In [1]: import numpy as np

In [2]: from numpy import linalg as LA

In [3]: np.set_printoptions(precision=3, suppress=True, linewidth=100)

In [4]: J = np.load("w.npy")

In [5]: print(J)
[[0 0 1 0]
 [1 0 0 0]
 [0 1 0 0]
 [0 0 0 1]]

In [6]: x = np.array([3, 1, 0, 1])

In [7]: rhs = J @ x

In [8]: print(rhs)
[0 3 1 1]

In [9]: print(LA.solve(J, rhs + J[:, 3]))
[3. 1. 0. 2.]

In [10]: print(LA.solve(J, 5 * rhs))
[15.  5.  0.  5.]

In [11]: print(LA.solve(J.T, J[3]))
[0. 0. 0. 1.]

In [12]: print(J.T @ J)
[[1 0 0 0]
 [0 1 0 0]
 [0 0 1 0]
 [0 0 0 1]]

In [13]: print(J[:, 3] @ J[:, 2])
0

In [14]: print(np.sort(LA.eigvals(J).real))
[-0.5 -0.5  1.   1. ]

In [15]: print(np.flatnonzero(LA.matrix_power((J != 0) + (J.T != 0) + np.eye(4), 4)[1]))
[0 1 2]

In [16]: print((J != 0).astype(int))
[[0 0 1 0]
 [1 0 0 0]
 [0 1 0 0]
 [0 0 0 1]]

In [17]: B = np.array([[2, -2, 1], [1, 0, 0]])

In [18]: cent = np.kron(B, J)

In [19]: print(np.round(LA.norm(cent, 2), 3), round(float(LA.norm(B, 2) * LA.norm(J, 2)), 3))
3.078 3.078

In [20]: feats = np.load("dump.npy")

In [21]: print(feats)
[[-4.   1.5  1.7]
 [ 0.  -0.3 -0.3]
 [-1.  -0.2 -0.2]]

In [22]: O, R = LA.qr(feats)

In [23]: print(O)
[[-0.97   0.214 -0.115]
 [ 0.    -0.474 -0.881]
 [-0.243 -0.854  0.46 ]]

In [24]: print(round(np.trace(O @ O.T), 3))
3.0

In [25]: print(O @ R)
[[-4.   1.5  1.7]
 [ 0.  -0.3 -0.3]
 [-1.  -0.2 -0.2]]

In [26]: print(np.round(LA.eigvals(feats).sum().real, 3))
-4.5

In [27]: print(round(float(np.einsum("ij,ji->", feats, feats)), 3))
12.85

In [28]: print(np.poly(feats))
[1.   4.5  3.7  0.06]

In [29]: print(np.einsum("ii->", feats))
-4.5

In [30]: B = np.array([[0, 1, 2, 0], [1, 1, 2, 2], [0, 1, 0, 1], [0, 0, 0, 0]])

In [31]: B[-1] = B[0]

In [32]: W0 = B + 0.1 * np.eye(4)

In [33]: print(W0)
[[0.1 1.  2.  0. ]
 [1.  1.1 2.  2. ]
 [0.  1.  0.1 1. ]
 [0.  1.  2.  0.1]]

In [34]: O = J.astype(float).copy()

In [35]: for j in range(4):
    ...:     O[:, j] -= O[:, :j] @ (O[:, :j].T @ O[:, j])
    ...:     O[:, j] /= LA.norm(O[:, j])
    ...: 

In [36]: print(O)
[[0. 0. 1. 0.]
 [1. 0. 0. 0.]
 [0. 1. 0. 0.]
 [0. 0. 0. 1.]]
